$ python -q
>>> import numpy as np
>>> np.set_printoptions(precision=3, suppress=True, linewidth=160, floatmode="fixed")
>>> def rd(a):
...     return np.round(a, 3) + 0
... 
>>> rng = np.random.default_rng(320)
>>> m1 = np.array([[0, 0, 4],
...     [-9, 4, 8],
...     [-7, -3, 1],
...     [7, 4, -2],
...     [6, 0, -8],
...     [0, 7, 9],
...     [5, 7, 7]]) * (rng.random((7, 3)) < 0.3)
>>> m1
array([[0, 0, 4],
       [0, 0, 8],
       [0, 0, 0],
       [0, 0, 0],
       [0, 0, 0],
       [0, 7, 9],
       [0, 0, 0]])
>>> W1 = np.array([[1, 0, 2, 1, 2], [2, 2, 0, 1, 0], [1, 0, 2, 1, 2]])
>>> beta = np.array([3, -3, 0, 0, 0])
>>> H = np.maximum(m1 @ W1 + beta, 0)
>>> (H > 0).astype(int)
array([[1, 0, 1, 1, 1],
       [1, 0, 1, 1, 1],
       [1, 0, 0, 0, 0],
       [1, 0, 0, 0, 0],
       [1, 0, 0, 0, 0],
       [1, 1, 1, 1, 1],
       [1, 0, 0, 0, 0]])
>>> np.linalg.matrix_rank(H)
np.int64(3)
>>> H
array([[ 7,  0,  8,  4,  8],
       [11,  0, 16,  8, 16],
       [ 3,  0,  0,  0,  0],
       [ 3,  0,  0,  0,  0],
       [ 3,  0,  0,  0,  0],
       [26, 11, 18, 16, 18],
       [ 3,  0,  0,  0,  0]])
>>> C = np.array([[1, 8], [3, 6], [5, 5], [2, 5], [3, 5]])
>>> (H @ C).round(6).argmax(axis=1)
array([1, 1, 1, 1, 1, 1, 1])
>>> np.abs(np.diag(np.linalg.qr(H)[1])) > 1e-9
array([ True,  True,  True, False, False])
>>> np.unique(H.round(6), axis=0).shape
(4, 5)
>>> np.argsort(-np.linalg.norm(m1, axis=0).round(6), kind="stable")[:3]
array([2, 1, 0])
>>> [round(float(x), 3) for x in np.linalg.svd(m1, compute_uv=False)[:3]]
[13.758, 4.551, 0.0]
>>> rd(np.linalg.norm(m1, 2) / np.linalg.norm(m1))
np.float64(0.949)
>>> left, sv, VT = np.linalg.svd(m1)
>>> vecs = VT[:(sv > 1e-8).sum()]
>>> x = m1[5] + 3 * m1[2] + rng.integers(2) * np.eye(3)[0]
>>> x
array([1.000, 7.000, 9.000])
>>> np.linalg.matrix_rank(np.vstack([m1, x]))
np.int64(3)
>>> rd(np.linalg.norm(x - vecs.T @ vecs @ x))
np.float64(1.0)
>>> x = np.array([-1, -3, -2])
>>> m1 @ x
array([ -8, -16,   0,   0,   0, -39,   0])
>>> m1 @ (2 * x)
array([-16, -32,   0,   0,   0, -78,   0])
>>> np.linalg.norm(m1 @ x) <= np.linalg.norm(m1, 2) * np.linalg.norm(x) + 1e-9
np.True_
>>> m1 * x
array([[  0,   0,  -8],
       [  0,   0, -16],
       [  0,   0,   0],
       [  0,   0,   0],
       [  0,   0,   0],
       [  0, -21, -18],
       [  0,   0,   0]])
>>> np.einsum("ij,j->i", m1, x)
array([ -8, -16,   0,   0,   0, -39,   0])
>>> arr = np.abs(np.array([[-7, 7, -9, 2, 8, 2, 0],
...     [5, 1, 1, -2, 8, 2, -8],
...     [4, 5, -2, 1, -3, -6, -2],
...     [3, -5, 5, -5, -3, 2, -3],
...     [-1, -1, -3, -5, -4, -3, 6],
...     [1, -4, 7, -5, 6, 7, 4],
...     [5, 8, -9, -5, -1, -8, -4]])) + np.eye(7)
>>> arr = arr / arr.sum(axis=1, keepdims=True)
>>> rd(arr)
array([[0.222, 0.194, 0.250, 0.056, 0.222, 0.056, 0.000],
       [0.179, 0.071, 0.036, 0.071, 0.286, 0.071, 0.286],
       [0.167, 0.208, 0.125, 0.042, 0.125, 0.250, 0.083],
       [0.111, 0.185, 0.185, 0.222, 0.111, 0.074, 0.111],
       [0.042, 0.042, 0.125, 0.208, 0.208, 0.125, 0.250],
       [0.029, 0.114, 0.200, 0.143, 0.171, 0.229, 0.114],
       [0.122, 0.195, 0.220, 0.122, 0.024, 0.195, 0.122]])
>>> x = np.array([1, 3, 1, 1, 0, 1, 0])
>>> rhs = arr @ x
>>> beta, lr = np.zeros(7), 1 / np.linalg.norm(arr, 2) ** 2
>>> for i in range(50):
...     beta -= lr * arr.T @ (arr @ beta - rhs)
...     if i % 10 == 0: print(i, round(np.linalg.norm(arr @ beta - rhs), 3))
... 
0 0.61
10 0.21
20 0.126
30 0.102
40 0.088
>>> rd(beta)
array([ 1.306,  2.121,  1.576,  0.831, -0.060,  1.208, -0.030])
>>> rd(np.linalg.cond(arr))
np.float64(75.305)
>>> rd(np.trace(arr))
np.float64(1.2)
>>> rd(np.sort(np.abs(np.linalg.eigvals(arr))))
array([0.080, 0.095, 0.095, 0.145, 0.151, 0.151, 1.000])
>>> arr @ np.ones(7)
array([1.000, 1.000, 1.000, 1.000, 1.000, 1.000, 1.000])
>>> rd(arr.sum(axis=1))
array([1.000, 1.000, 1.000, 1.000, 1.000, 1.000, 1.000])
>>> rd(np.linalg.matrix_power(arr, 100))
array([[0.121, 0.141, 0.160, 0.124, 0.164, 0.148, 0.143],
       [0.121, 0.141, 0.160, 0.124, 0.164, 0.148, 0.143],
       [0.121, 0.141, 0.160, 0.124, 0.164, 0.148, 0.143],
       [0.121, 0.141, 0.160, 0.124, 0.164, 0.148, 0.143],
       [0.121, 0.141, 0.160, 0.124, 0.164, 0.148, 0.143],
       [0.121, 0.141, 0.160, 0.124, 0.164, 0.148, 0.143],
       [0.121, 0.141, 0.160, 0.124, 0.164, 0.148, 0.143]])
>>> pr = np.eye(7)[3]
>>> for _ in range(5):
...     pr = pr @ arr
...     print(pr.round(3))
... 
[0.111 0.185 0.185 0.222 0.111 0.074 0.111]
[0.134 0.149 0.152 0.124 0.164 0.135 0.143]
[0.124 0.141 0.159 0.123 0.166 0.144 0.143]
[0.121 0.141 0.160 0.123 0.164 0.148 0.143]
[0.121 0.141 0.160 0.124 0.164 0.148 0.143]
